In [1]: import numpy as np

In [2]: import numpy.linalg as la

In [3]: np.set_printoptions(precision=3, suppress=True, linewidth=200)

In [4]: X = np.loadtxt("test4.csv", delimiter=",")

In [5]: print(X)
[[  7.   3.   9.   4.   9.   6.   1.   1.   8.]
 [ 11.   6.  13.   6.  10.   6.   6.   6.  12.]
 [ 14.   7.  15.   9.  12.  10.   7.  13.  20.]
 [ 22.  10.  17.  18.  17.  12.  15.  20.  21.]
 [ 25.  16.  24.  19.  17.  15.  15.  24.  27.]
 [ 29.  22.  31.  19.  22.  21.  23.  28.  35.]
 [ 30.  28.  33.  26.  30.  29.  29.  28.  43.]
 [ 31.  28.  33.  26.  39.  32.  38.  32.  50.]
 [ 39.  35.  40.  34.  45.  40.  47.  33.  51.]
 [ 47.  41.  48.  39.  54.  41.  53.  41.  55.]
 [ 52.  45.  56.  41.  57.  46.  60.  45.  64.]
 [ 58.  49.  56.  47.  59.  48.  63.  49.  68.]
 [ 63.  53.  60.  47.  59.  55.  67.  50.  77.]
 [ 71.  62.  63.  54.  61.  56.  72.  54.  86.]
 [ 71.  68.  72.  55.  68.  58.  74.  61.  86.]
 [ 76.  72.  77.  60.  70.  64.  81.  65.  91.]
 [ 77.  72.  83.  66.  72.  70.  83.  68.  94.]
 [ 81.  76.  92.  69.  73.  76.  90.  75. 100.]
 [ 89.  83.  97.  77.  78.  77.  91.  78. 105.]
 [ 92.  87. 100.  78.  83.  78.  99.  83. 108.]
 [ 99.  88. 108.  86.  83.  84. 102.  85. 110.]
 [103.  93. 116.  95.  87.  89. 105.  89. 117.]
 [107. 101. 121. 104.  96.  95. 108.  89. 119.]]

In [6]: B = X / la.norm(X, axis=1, keepdims=True)

In [7]: gram = B @ B.T

In [8]: print(la.norm(B, axis=1))
[1. 1. 1. 1. 1. 1. 1. 1. 1. 1. 1. 1. 1. 1. 1. 1. 1. 1. 1. 1. 1. 1. 1.]

In [9]: print((gram - 2 * np.eye(23)).round(6).argmax(axis=1))
[ 1  2  4  4  5  4 16  8 10 10  9 10 13 12 15 14 17 16 19 18 21 20 21]

In [10]: Uu, s, VT = la.svd(X)

In [11]: print(np.argmax(s[:-1] / (s[1:] + 1e-6)) + 1)
1

In [12]: print(s)
[896.852  34.383  21.414  16.769  12.632  12.115   9.946   8.136   3.588]

In [13]: B = Uu[:, :1] @ np.diag(s[:1]) @ VT[:1]

In [14]: print(round(float(la.norm(X - B, 2)), 3), round(s[1], 3))
34.383 34.383

In [15]: print(la.matrix_rank(X, rtol=0.05))
1

In [16]: print(la.matrix_rank(B))
1

In [17]: print(round(float(np.abs(X - B).max()), 3))
12.061

In [18]: P = X @ la.solve(X.T @ X, X.T)

In [19]: print(np.round(np.trace(P), 3))
9.0

In [20]: print(np.round(la.eigvalsh(P), 3) + 0)
[0. 0. 0. 0. 0. 0. 0. 0. 0. 0. 0. 0. 0. 0. 1. 1. 1. 1. 1. 1. 1. 1. 1.]

In [21]: print(np.allclose(P @ P, P))
True

In [22]: rng = np.random.default_rng(748520)

In [23]: z = rng.permutation(9)

In [24]: B = X[:, z] * rng.choice([-1, 1], 9)

In [25]: print(B)
[[  -9.   -1.    3.   -4.    7.    6.    1.   -8.    9.]
 [ -10.   -6.    6.   -6.   11.    6.    6.  -12.   13.]
 [ -12.   -7.    7.   -9.   14.   10.   13.  -20.   15.]
 [ -17.  -15.   10.  -18.   22.   12.   20.  -21.   17.]
 [ -17.  -15.   16.  -19.   25.   15.   24.  -27.   24.]
 [ -22.  -23.   22.  -19.   29.   21.   28.  -35.   31.]
 [ -30.  -29.   28.  -26.   30.   29.   28.  -43.   33.]
 [ -39.  -38.   28.  -26.   31.   32.   32.  -50.   33.]
 [ -45.  -47.   35.  -34.   39.   40.   33.  -51.   40.]
 [ -54.  -53.   41.  -39.   47.   41.   41.  -55.   48.]
 [ -57.  -60.   45.  -41.   52.   46.   45.  -64.   56.]
 [ -59.  -63.   49.  -47.   58.   48.   49.  -68.   56.]
 [ -59.  -67.   53.  -47.   63.   55.   50.  -77.   60.]
 [ -61.  -72.   62.  -54.   71.   56.   54.  -86.   63.]
 [ -68.  -74.   68.  -55.   71.   58.   61.  -86.   72.]
 [ -70.  -81.   72.  -60.   76.   64.   65.  -91.   77.]
 [ -72.  -83.   72.  -66.   77.   70.   68.  -94.   83.]
 [ -73.  -90.   76.  -69.   81.   76.   75. -100.   92.]
 [ -78.  -91.   83.  -77.   89.   77.   78. -105.   97.]
 [ -83.  -99.   87.  -78.   92.   78.   83. -108.  100.]
 [ -83. -102.   88.  -86.   99.   84.   85. -110.  108.]
 [ -87. -105.   93.  -95.  103.   89.   89. -117.  116.]
 [ -96. -108.  101. -104.  107.   95.   89. -119.  121.]]

In [26]: Uu, _, VT = la.svd(X.T @ B)

In [27]: print(z)
[4 6 1 3 0 5 7 8 2]

In [28]: arr = np.load("arr.npy")

In [29]: print(arr)
[[ 1.328  0.554 -0.002 -0.117 -0.512 -0.264  0.055 -0.221 -0.28 ]
 [ 0.554  0.578  0.052 -0.135 -0.086 -0.009  0.582 -0.039 -0.008]
 [-0.002  0.052  0.657  0.087 -0.456 -0.007 -0.302 -0.201  0.47 ]
 [-0.117 -0.135  0.087  0.704  0.233  0.066 -0.248 -0.434  0.116]
 [-0.512 -0.086 -0.456  0.233  0.725  0.188  0.45   0.076 -0.163]
 [-0.264 -0.009 -0.007  0.066  0.188  0.091  0.162  0.022  0.077]
 [ 0.055  0.582 -0.302 -0.248  0.45   0.162  1.139  0.228 -0.109]
 [-0.221 -0.039 -0.201 -0.434  0.076  0.022  0.228  0.366 -0.113]
 [-0.28  -0.008  0.47   0.116 -0.163  0.077 -0.109 -0.113  0.413]]

In [30]: # symmetric, so the eigenvalues are real

In [31]: ev, evecs = la.eigh(arr)

In [32]: print(np.round(evecs.T @ evecs, 3) + 0)
[[1. 0. 0. 0. 0. 0. 0. 0. 0.]
 [0. 1. 0. 0. 0. 0. 0. 0. 0.]
 [0. 0. 1. 0. 0. 0. 0. 0. 0.]
 [0. 0. 0. 1. 0. 0. 0. 0. 0.]
 [0. 0. 0. 0. 1. 0. 0. 0. 0.]
 [0. 0. 0. 0. 0. 1. 0. 0. 0.]
 [0. 0. 0. 0. 0. 0. 1. 0. 0.]
 [0. 0. 0. 0. 0. 0. 0. 1. 0.]
 [0. 0. 0. 0. 0. 0. 0. 0. 1.]]

In [33]: print(np.unique(ev.round(6) + 0, return_counts=True)[1])
[5 2 2]

In [34]: print(np.round(la.svd(arr, compute_uv=False), 3) + 0)
[2. 2. 1. 1. 0. 0. 0. 0. 0.]

In [35]: print(np.round(evecs.T @ arr @ evecs, 3) + 0)
[[0. 0. 0. 0. 0. 0. 0. 0. 0.]
 [0. 0. 0. 0. 0. 0. 0. 0. 0.]
 [0. 0. 0. 0. 0. 0. 0. 0. 0.]
 [0. 0. 0. 0. 0. 0. 0. 0. 0.]
 [0. 0. 0. 0. 0. 0. 0. 0. 0.]
 [0. 0. 0. 0. 0. 1. 0. 0. 0.]
 [0. 0. 0. 0. 0. 0. 1. 0. 0.]
 [0. 0. 0. 0. 0. 0. 0. 2. 0.]
 [0. 0. 0. 0. 0. 0. 0. 0. 2.]]

In [36]: ev, evecs = la.eigh(arr)

In [37]: x0 = np.array([5, -2, 2, -1, 2, -3, 0, 4, 3])

In [38]: print(evecs * np.maximum(ev, 0) @ evecs.T)
[[ 1.328  0.554 -0.002 -0.117 -0.512 -0.264  0.055 -0.221 -0.28 ]
 [ 0.554  0.578  0.052 -0.135 -0.086 -0.009  0.582 -0.039 -0.008]
 [-0.002  0.052  0.657  0.087 -0.456 -0.007 -0.302 -0.201  0.47 ]
 [-0.117 -0.135  0.087  0.704  0.233  0.066 -0.248 -0.434  0.116]
 [-0.512 -0.086 -0.456  0.233  0.725  0.188  0.45   0.076 -0.163]
 [-0.264 -0.009 -0.007  0.066  0.188  0.091  0.162  0.022  0.077]
 [ 0.055  0.582 -0.302 -0.248  0.45   0.162  1.139  0.228 -0.109]
 [-0.221 -0.039 -0.201 -0.434  0.076  0.022  0.228  0.366 -0.113]
 [-0.28  -0.008  0.47   0.116 -0.163  0.077 -0.109 -0.113  0.413]]

In [39]: print(round(float(x0 @ arr @ x0 / (x0 @ x0)), 3), round(ev[0], 3), np.round(ev[-1], 3))
0.224 -0.0 2.0

In [40]: print(np.round(la.eigvalsh(arr[1:, 1:]), 3) + 0)
[0.    0.    0.    0.    0.466 1.    1.206 2.   ]

In [41]: print(evecs * np.abs(ev) @ evecs.T)
[[ 1.328  0.554 -0.002 -0.117 -0.512 -0.264  0.055 -0.221 -0.28 ]
 [ 0.554  0.578  0.052 -0.135 -0.086 -0.009  0.582 -0.039 -0.008]
 [-0.002  0.052  0.657  0.087 -0.456 -0.007 -0.302 -0.201  0.47 ]
 [-0.117 -0.135  0.087  0.704  0.233  0.066 -0.248 -0.434  0.116]
 [-0.512 -0.086 -0.456  0.233  0.725  0.188  0.45   0.076 -0.163]
 [-0.264 -0.009 -0.007  0.066  0.188  0.091  0.162  0.022  0.077]
 [ 0.055  0.582 -0.302 -0.248  0.45   0.162  1.139  0.228 -0.109]
 [-0.221 -0.039 -0.201 -0.434  0.076  0.022  0.228  0.366 -0.113]
 [-0.28  -0.008  0.47   0.116 -0.163  0.077 -0.109 -0.113  0.413]]

In [42]: E = np.tril(np.array([[1, 3, -1, -1, -2],
    ...:     [-1, 3, -1, 3, -2],
    ...:     [0, 2, -1, 2, -3],
    ...:     [-2, 3, 3, 3, -1],
    ...:     [-1, -1, 2, 0, 1]]), -1) + np.eye(5, dtype=int)

In [43]: print(E)
[[ 1  0  0  0  0]
 [-1  1  0  0  0]
 [ 0  2  1  0  0]
 [-2  3  3  1  0]
 [-1 -1  2  0  1]]

In [44]: print(E @ E)
[[ 1  0  0  0  0]
 [-2  1  0  0  0]
 [-2  4  1  0  0]
 [-7 12  6  1  0]
 [-1  2  4  0  1]]

In [45]: print(round(float(la.det(E)), 3))
1.0

In [46]: print(round(np.abs(la.eigvals(E)).max(), 3))
1.0

In [47]: print(np.sort(np.abs(la.eigvals(E))))
[1. 1. 1. 1. 1.]

In [48]: print(np.trace(E))
5

In [49]: z = rng.permutation(5)

In [50]: print(z)
[4 2 3 0 1]

In [51]: B = E[z][:, z]

In [52]: print(np.sort(np.abs(la.eigvals(B))))
[1. 1. 1. 1. 1.]

In [53]: print(np.allclose(B, E))
False

In [54]: print(np.diag(B))
[1 1 1 1 1]

In [55]: ev, evecs = la.eig(E)

In [56]: print(E @ evecs[:, 0] - ev[0] * evecs[:, 0])
[0. 0. 0. 0. 0.]

In [57]: print(np.prod(ev))
1.0

In [58]: print(np.sort(la.eigvals(la.inv(E))))
[1.+0.j 1.+0.j 1.-0.j 1.+0.j 1.+0.j]

In [59]: z = rng.permutation(5)

In [60]: B = E[:, z] * rng.choice([-1, 1], 5)

In [61]: print(B)
[[ 0  0 -1  0  0]
 [ 0  0  1 -1  0]
 [ 0 -1  0 -2  0]
 [ 1 -3  2 -3  0]
 [ 0 -2  1  1  1]]

In [62]: Uu, _, VT = la.svd(E.T @ B)

In [63]: print(np.round(Uu @ VT, 3) + 0)
[[ 0.  0. -1.  0.  0.]
 [ 0.  0.  0. -1.  0.]
 [ 0. -1.  0.  0.  0.]
 [ 1.  0.  0.  0.  0.]
 [ 0.  0.  0.  0.  1.]]

In [64]: print(z)
[3 2 0 1 4]

In [65]: Q = E.astype(float).copy()

In [66]: for j in range(5):
    ...:     Q[:, j] -= Q[:, :j] @ (Q[:, :j].T @ Q[:, j])
    ...:     Q[:, j] /= la.norm(Q[:, j])
    ...: 

In [67]: print(np.round(Q.T @ Q, 3) + 0)
[[1. 0. 0. 0. 0.]
 [0. 1. 0. 0. 0.]
 [0. 0. 1. 0. 0.]
 [0. 0. 0. 1. 0.]
 [0. 0. 0. 0. 1.]]

In [68]: feats = np.array([[-1.0, 1.0, 1.0, 1.0],
    ...:     [1.0, -1.0, 1.0, 1.0],
    ...:     [1.0, 1.0, -1.0, 1.0],
    ...:     [1.0, 1.0, 1.0, -1.0]])

In [69]: # symmetric

In [70]: print(np.sort(np.abs(np.fft.fft(feats[0]))), np.sort(la.svd(feats, compute_uv=False)))
[2. 2. 2. 2.] [2. 2. 2. 2.]

In [71]: print((feats @ feats)[0])
[4. 0. 0. 0.]

In [72]: print(np.fft.fft(feats[0]))
[ 2.+0.j -2.+0.j -2.+0.j -2.+0.j]

In [73]: M = np.array([[8, 4, -4, 8, -8, -4, -8, 0, 0, -4],
    ...:     [0, 0, 0, 0, 0, 0, 0, 0, 0, 0],
    ...:     [-10, -5, 5, -10, 10, 5, 10, 0, 0, 5],
    ...:     [-2, -1, 1, -2, 2, 1, 2, 0, 0, 1],
    ...:     [-2, -1, 1, -2, 2, 1, 2, 0, 0, 1]])

In [74]: # columns 0 and 3 are equal

In [75]: print(np.abs(np.diag(la.qr(M)[1])) > 1e-9)
[ True False False False False]

In [76]: print(M @ la.pinv(M) @ M)
[[  8.   4.  -4.   8.  -8.  -4.  -8.   0.   0.  -4.]
 [  0.   0.   0.   0.   0.   0.   0.   0.   0.   0.]
 [-10.  -5.   5. -10.  10.   5.  10.   0.   0.   5.]
 [ -2.  -1.   1.  -2.   2.   1.   2.   0.   0.   1.]
 [ -2.  -1.   1.  -2.   2.   1.   2.   0.   0.   1.]]

In [77]: print(np.unique(M.round(6), axis=0).shape)
(4, 10)

In [78]: print(round(float(np.trace(la.pinv(M) @ M)), 3))
1.0

In [79]: print(la.lstsq(M[:-1].T, M[-1])[2])
1
